$ python3 -q
>>> import numpy as np
>>> np.set_printoptions(precision=2, suppress=True, linewidth=100, floatmode="fixed")
>>> f = np.array([2, 8, 5, 3, 2, 9, 1])
>>> rng = np.random.default_rng(1161)
>>> F = np.outer(rng.normal(size=20), f) + 0.3 * rng.normal(size=(20, 7))
>>> F.round(2) + 0
array([[  3.40,  12.93,   7.67,   4.99,   3.10,  14.85,   1.84],
       [  1.61,   8.53,   5.13,   2.85,   1.97,   9.64,   0.54],
       [ -0.20,  -0.60,  -0.96,  -0.38,  -0.18,  -1.00,   0.00],
       [  4.51,  15.98,  10.02,   5.80,   4.19,  17.42,   2.12],
       [  0.05,  -1.04,  -0.82,  -0.04,  -0.15,  -0.67,   0.06],
       [ -0.86,  -2.77,  -1.66,  -1.20,  -0.95,  -3.38,  -0.26],
       [  1.72,   6.19,   3.79,   1.92,   1.06,   6.68,   1.08],
       [  2.80,  11.58,   7.07,   4.40,   2.35,  12.72,   1.75],
       [  0.00,   0.42,   0.02,   0.16,   0.03,   0.16,   0.04],
       [  1.23,   3.80,   2.39,   0.97,   1.21,   4.85,   0.15],
       [  1.11,   3.07,   2.25,   0.91,   0.70,   3.41,   0.46],
       [  0.26,  -1.06,  -0.37,  -0.29,   0.01,  -0.39,  -0.07],
       [  0.14,  -0.03,  -0.35,  -0.62,  -0.08,   0.05,  -0.23],
       [ -4.00, -16.08,  -9.60,  -6.12,  -4.07, -17.42,  -2.74],
       [  3.15,  13.40,   7.91,   4.48,   3.26,  14.19,   2.13],
       [ -1.22,  -5.79,  -2.86,  -1.80,  -1.15,  -5.93,  -0.28],
       [ -0.35,  -2.02,  -1.32,  -0.19,  -0.39,  -1.71,  -0.15],
       [ -0.91,  -4.22,  -3.37,  -2.13,  -1.39,  -5.40,  -0.49],
       [  1.06,   2.17,   1.40,   0.95,   0.47,   2.58,   0.53],
       [  2.72,  11.30,   7.12,   4.33,   2.46,  12.53,   1.48]])
>>> basis = F[[10, 3]].astype(float)
>>> for _ in range(3):
...     labels = np.linalg.norm(F[:, None] - basis, axis=-1).argmin(axis=1)
...     basis = np.array([F[labels == j].mean(axis=0) for j in range(2)])
... 
>>> labels
array([1, 1, 0, 1, 0, 0, 1, 1, 0, 0, 0, 0, 0, 0, 1, 0, 0, 0, 0, 1])
>>> basis[1] - basis[0]
array([ 3.13, 13.27,  8.13,  4.86,  3.08, 14.49,  1.79])
>>> np.bincount(labels)
array([13,  7])
>>> basis
array([[-0.28, -1.86, -1.17, -0.75, -0.46, -1.91, -0.23],
       [ 2.84, 11.42,  6.96,  4.11,  2.63, 12.58,  1.56]])
>>> labels = F[:, 1] > np.median(F[:, 1])
>>> f = F[labels].mean(axis=0) - F[~labels].mean(axis=0)
>>> (((F - F.mean(axis=0)) @ f > 0) == labels).mean()
np.float64(0.95)
>>> U, sigma, vt = np.linalg.svd(F)
>>> np.argmax(sigma[:-1] / (sigma[1:] + 1e-6)) + 1
np.int64(1)
>>> other = U[:, :1] @ np.diag(sigma[:1]) @ vt[:1]
>>> print(np.linalg.matrix_rank(other))
1
>>> round(np.abs(F - other).max(), 2)
np.float64(0.65)
>>> f, r1 = F[15], F[19]
>>> round(f @ r1, 2)
np.float64(-174.41)
>>> p = (f @ r1) / (f @ f) * f
>>> p
array([ 2.56, 12.17,  6.01,  3.79,  2.41, 12.47,  0.60])
>>> np.linalg.matrix_rank(np.outer(f, r1))
np.int64(1)
>>> round(float(np.linalg.norm(f + r1) ** 2 + np.linalg.norm(f - r1) ** 2), 2)
905.6
